In [1]: import numpy as np

In [2]: import numpy.linalg as la

In [3]: np.set_printoptions(precision=2, suppress=True, linewidth=200, sign=" ")

In [4]: E = np.load("mat.npy")

In [5]: E
Out[5]: 
array([[ 1,  0,  0],
       [ 4,  1,  0],
       [ 2,  4,  1]])

In [6]: # triangular, det is the product of the diagonal

In [7]: rng = np.random.default_rng(4479)

In [8]: other = E + rng.integers(-2, 3, (3, 2)) @ rng.integers(-2, 3, (2, 3))

In [9]: other
Out[9]: 
array([[ 2,  0,  2],
       [ 4,  1,  0],
       [ 3,  3,  0]])

In [10]: la.svd(other - E, compute_uv=False)
Out[10]: array([ 2.33,  1.61,  0.  ])

In [11]: other - E
Out[11]: 
array([[ 1,  0,  2],
       [ 0,  0,  0],
       [ 1, -1, -1]])

In [12]: F = np.loadtxt("data.csv", delimiter=",")

In [13]: F
Out[13]: 
array([[-5.,  7., -6.],
       [ 0.,  8., -5.],
       [ 0.,  0.,  5.]])

In [14]: # triangular

In [15]: x0 = np.array([8, 3, -2])

In [16]: h = np.maximum(F @ x0, 0)

In [17]: np.maximum(F @ x0, 0) - np.maximum(-F @ x0, 0)
Out[17]: array([ -7.,  34., -10.])

In [18]: F.T @ h
Out[18]: array([   0.,  272., -170.])

In [19]: F * (h > 1e-9)[:, None]
Out[19]: 
array([[-0.,  0., -0.],
       [ 0.,  8., -5.],
       [ 0.,  0.,  0.]])

In [20]: np.maximum(F @ (3 * x0), 0)
Out[20]: array([   0.,  102.,    0.])

In [21]: other = F[0, 0] * F[1:] - np.outer(F[1:, 0], F[0])

In [22]: other
Out[22]: 
array([[  0., -40.,  25.],
       [  0.,  -0., -25.]])

In [23]: F[:, 0] / F[0, 0]
Out[23]: array([ 1., -0., -0.])

In [24]: la.matrix_rank(other), la.matrix_rank(F)
Out[24]: (np.int64(2), np.int64(3))

In [25]: w, V = la.eig(F)

In [26]: np.sort(la.eigvals(la.inv(F)))
Out[26]: array([-0.2 ,  0.12,  0.2 ])

In [27]: F @ V[:, 0] - w[0] * V[:, 0]
Out[27]: array([ 0.,  0.,  0.])

In [28]: np.prod(w)
Out[28]: np.float64(-200.0)

In [29]: hat = np.triu(np.array([[2, 1, 1], [2, 0, 3], [2, 3, 1]]), 1) + np.eye(3)

In [30]: other = hat @ F @ la.inv(hat)

In [31]: np.poly(other)
Out[31]: array([  1.,  -8., -25., 200.])

In [32]: la.matrix_rank(other)
Out[32]: np.int64(3)

In [33]: other
Out[33]: 
array([[ -5.,  20., -61.],
       [  0.,   8., -14.],
       [  0.,   0.,   5.]])

In [34]: Q = other.astype(float).copy()

In [35]: for j in range(3):
    ...:     Q[:, j] -= Q[:, :j] @ (Q[:, :j].T @ Q[:, j])
    ...:     Q[:, j] /= la.norm(Q[:, j])
    ...: 

In [36]: Q.T @ other
Out[36]: 
array([[  5., -20.,  61.],
       [  0.,   8., -14.],
       [  0.,   0.,   5.]])

In [37]: other = np.array([[1, 2], [2, 2], [2, 0]])

In [38]: mat = np.tile(other, (2, 3))

In [39]: mat
Out[39]: 
array([[ 1,  2,  1,  2,  1,  2],
       [ 2,  2,  2,  2,  2,  2],
       [ 2,  0,  2,  0,  2,  0],
       [ 1,  2,  1,  2,  1,  2],
       [ 2,  2,  2,  2,  2,  2],
       [ 2,  0,  2,  0,  2,  0]])

In [40]: # rank 2

In [41]: z = rng.permutation(6)

In [42]: z
Out[42]: array([ 2,  4,  1,  5,  0,  3])

In [43]: other = mat[z][:, z]

In [44]: other
Out[44]: 
array([[ 2,  2,  0,  0,  2,  0],
       [ 2,  2,  2,  2,  2,  2],
       [ 2,  2,  2,  2,  2,  2],
       [ 2,  2,  0,  0,  2,  0],
       [ 1,  1,  2,  2,  1,  2],
       [ 1,  1,  2,  2,  1,  2]])

In [45]: np.allclose(other, mat)
Out[45]: False

In [46]: np.trace(other)
Out[46]: np.int64(9)

In [47]: np.diag(other)
Out[47]: array([ 2,  2,  2,  0,  1,  2])

In [48]: np.round(np.sort(np.abs(la.eigvals(other))), 2) + 0
Out[48]: array([ 0.,  0.,  0.,  0.,  0.,  9.])

In [49]: round(la.det(other), 2), np.round(la.det(mat[z]), 2)
Out[49]: (np.float64(0.0), np.float64(0.0))
